>>> import numpy as np
>>> np.set_printoptions(suppress=True, linewidth=120)
>>> F = np.load("run8.npy")
>>> F
array([[ 2,  3,  5,  1,  1,  2,  6,  5,  6,  2,  6,  5,  5,  1],
       [-2, -1,  1, -3, -3, -2,  2,  1,  2, -2,  2,  1,  1, -3],
       [-1,  0,  2, -2, -2, -1,  3,  2,  3, -1,  3,  2,  2, -2],
       [ 6,  7,  9,  5,  5,  6, 10,  9, 10,  6, 10,  9,  9,  5],
       [ 0,  1,  3, -1, -1,  0,  4,  3,  4,  0,  4,  3,  3, -1],
       [ 3,  4,  6,  2,  2,  3,  7,  6,  7,  3,  7,  6,  6,  2]])
>>> np.abs(np.diag(np.linalg.qr(F)[1])) > 1e-9
array([ True,  True, False, False, False, False])
>>> data = np.loadtxt("dump.csv", delimiter=",")
>>> data
array([[1., 0., 0., 0., 0., 0., 0., 0., 1., 3., 0., 0.],
       [0., 2., 0., 0., 0., 0., 2., 0., 0., 0., 0., 0.],
       [0., 0., 2., 0., 0., 0., 1., 0., 0., 0., 0., 0.],
       [0., 0., 0., 2., 0., 3., 0., 2., 0., 0., 0., 2.],
       [3., 0., 0., 0., 0., 0., 0., 0., 0., 3., 0., 0.],
       [0., 0., 0., 2., 0., 2., 0., 0., 0., 0., 0., 3.],
       [0., 2., 3., 0., 0., 0., 1., 0., 0., 0., 0., 0.],
       [0., 0., 0., 0., 0., 1., 0., 2., 0., 0., 0., 0.],
       [1., 0., 0., 0., 1., 0., 0., 0., 3., 2., 0., 0.],
       [3., 0., 0., 0., 3., 0., 0., 0., 2., 2., 3., 0.],
       [3., 0., 0., 0., 3., 0., 0., 0., 3., 1., 3., 0.],
       [0., 0., 0., 1., 0., 2., 0., 0., 0., 0., 0., 3.]])
>>> U, sigma, vt = np.linalg.svd(F)
>>> evecs = vt[:(sigma > 1e-8).sum()]
>>> rng = np.random.default_rng(18)
>>> x = F[1] + 5 * F[4] + rng.integers(2) * np.eye(14)[12]
>>> x
array([-2.,  4., 16., -8., -8., -2., 22., 16., 22., -2., 22., 16., 17., -8.])
>>> round(float(np.linalg.norm(x - evecs.T @ evecs @ x)), 2)
0.94
>>> print(np.round(np.linalg.det(data), 2))
1080.0
>>> np.round(np.linalg.matrix_power(data, 4), 2)
array([[ 933.,    0.,    0.,    0.,  612.,    0.,    0.,    0.,  789., 1011.,  522.,    0.],
       [   0.,  112.,  144.,    0.,    0.,    0.,  114.,    0.,    0.,    0.,    0.,    0.],
       [   0.,   48.,   88.,    0.,    0.,    0.,   57.,    0.,    0.,    0.,    0.,    0.],
       [   0.,    0.,    0.,  529.,    0.,  783.,    0.,  238.,    0.,    0.,    0.,  917.],
       [1035.,    0.,    0.,    0.,  672.,    0.,    0.,    0.,  864., 1107.,  576.,    0.],
       [   0.,    0.,    0.,  487.,    0.,  717.,    0.,  206.,    0.,    0.,    0.,  848.],
       [   0.,  114.,  171.,    0.,    0.,    0.,  127.,    0.,    0.,    0.,    0.,    0.],
       [   0.,    0.,    0.,  103.,    0.,  155.,    0.,   54.,    0.,    0.,    0.,  177.],
       [1059.,    0.,    0.,    0.,  699.,    0.,    0.,    0.,  897., 1140.,  594.,    0.],
       [2055.,    0.,    0.,    0., 1359.,    0.,    0.,    0., 1734., 2202., 1161.,    0.],
       [1941.,    0.,    0.,    0., 1285.,    0.,    0.,    0., 1641., 2079., 1095.,    0.],
       [   0.,    0.,    0.,  408.,    0.,  599.,    0.,  166.,    0.,    0.,    0.,  713.]])
>>> np.trace(data)
np.float64(23.0)
>>> np.round(np.abs(np.linalg.eigvals(data)).max(), 2)
np.float64(8.73)
>>> np.allclose(data, data.T)
False
>>> data @ data
array([[11.,  0.,  0.,  0., 10.,  0.,  0.,  0., 10., 11.,  9.,  0.],
       [ 0.,  8.,  6.,  0.,  0.,  0.,  6.,  0.,  0.,  0.,  0.,  0.],
       [ 0.,  2.,  7.,  0.,  0.,  0.,  3.,  0.,  0.,  0.,  0.,  0.],
       [ 0.,  0.,  0., 12.,  0., 18.,  0.,  8.,  0.,  0.,  0., 19.],
       [12.,  0.,  0.,  0.,  9.,  0.,  0.,  0.,  9., 15.,  9.,  0.],
       [ 0.,  0.,  0., 11.,  0., 16.,  0.,  4.,  0.,  0.,  0., 19.],
       [ 0.,  6.,  9.,  0.,  0.,  0.,  8.,  0.,  0.,  0.,  0.,  0.],
       [ 0.,  0.,  0.,  2.,  0.,  4.,  0.,  4.,  0.,  0.,  0.,  3.],
       [13.,  0.,  0.,  0.,  9.,  0.,  0.,  0., 14., 16.,  6.,  0.],
       [29.,  0.,  0.,  0., 17.,  0.,  0.,  0., 22., 29., 15.,  0.],
       [27.,  0.,  0.,  0., 15.,  0.,  0.,  0., 23., 29., 12.,  0.],
       [ 0.,  0.,  0.,  9.,  0., 13.,  0.,  2.,  0.,  0.,  0., 17.]])
>>> np.allclose(data @ data.T, data.T @ data)
False
>>> (data - data.T) / 2
array([[ 0. ,  0. ,  0. ,  0. , -1.5,  0. ,  0. ,  0. ,  0. ,  0. , -1.5,  0. ],
       [ 0. ,  0. ,  0. ,  0. ,  0. ,  0. ,  0. ,  0. ,  0. ,  0. ,  0. ,  0. ],
       [ 0. ,  0. ,  0. ,  0. ,  0. ,  0. , -1. ,  0. ,  0. ,  0. ,  0. ,  0. ],
       [ 0. ,  0. ,  0. ,  0. ,  0. ,  0.5,  0. ,  1. ,  0. ,  0. ,  0. ,  0.5],
       [ 1.5,  0. ,  0. ,  0. ,  0. ,  0. ,  0. ,  0. , -0.5,  0. , -1.5,  0. ],
       [ 0. ,  0. ,  0. , -0.5,  0. ,  0. ,  0. , -0.5,  0. ,  0. ,  0. ,  0.5],
       [ 0. ,  0. ,  1. ,  0. ,  0. ,  0. ,  0. ,  0. ,  0. ,  0. ,  0. ,  0. ],
       [ 0. ,  0. ,  0. , -1. ,  0. ,  0.5,  0. ,  0. ,  0. ,  0. ,  0. ,  0. ],
       [ 0. ,  0. ,  0. ,  0. ,  0.5,  0. ,  0. ,  0. ,  0. ,  0. , -1.5,  0. ],
       [ 0. ,  0. ,  0. ,  0. ,  0. ,  0. ,  0. ,  0. ,  0. ,  0. ,  1. ,  0. ],
       [ 1.5,  0. ,  0. ,  0. ,  1.5,  0. ,  0. ,  0. ,  1.5, -1. ,  0. ,  0. ],
       [ 0. ,  0. ,  0. , -0.5,  0. , -0.5,  0. ,  0. ,  0. ,  0. ,  0. ,  0. ]])
>>> other = np.array([[3, 3, 0],
...     [1, 0, 1],
...     [3, 3, 3],
...     [3, 2, 1],
...     [3, 0, 3],
...     [3, 2, 3],
...     [2, 3, 3],
...     [0, 0, 3],
...     [0, 0, 3],
...     [3, 0, 3],
...     [3, 0, 1],
...     [2, 3, 0]])
>>> np.vstack([data, other.T]).shape
(15, 12)
>>> data @ other
array([[12.,  3., 12.],
       [ 6.,  6.,  8.],
       [ 8.,  9.,  9.],
       [19., 16., 17.],
       [18.,  9.,  9.],
       [18., 17.,  8.],
       [13., 12., 14.],
       [ 3.,  2.,  9.],
       [12.,  3., 18.],
       [33.,  9., 24.],
       [30.,  9., 24.],
       [15., 15.,  7.]])
>>> np.einsum("ik,kj->ji", data, other)
array([[12.,  6.,  8., 19., 18., 18., 13.,  3., 12., 33., 30., 15.],
       [ 3.,  6.,  9., 16.,  9., 17., 12.,  2.,  3.,  9.,  9., 15.],
       [12.,  8.,  9., 17.,  9.,  8., 14.,  9., 18., 24., 24.,  7.]])
>>> np.einsum("ik,kj->ij", data, other)
array([[12.,  3., 12.],
       [ 6.,  6.,  8.],
       [ 8.,  9.,  9.],
       [19., 16., 17.],
       [18.,  9.,  9.],
       [18., 17.,  8.],
       [13., 12., 14.],
       [ 3.,  2.,  9.],
       [12.,  3., 18.],
       [33.,  9., 24.],
       [30.,  9., 24.],
       [15., 15.,  7.]])
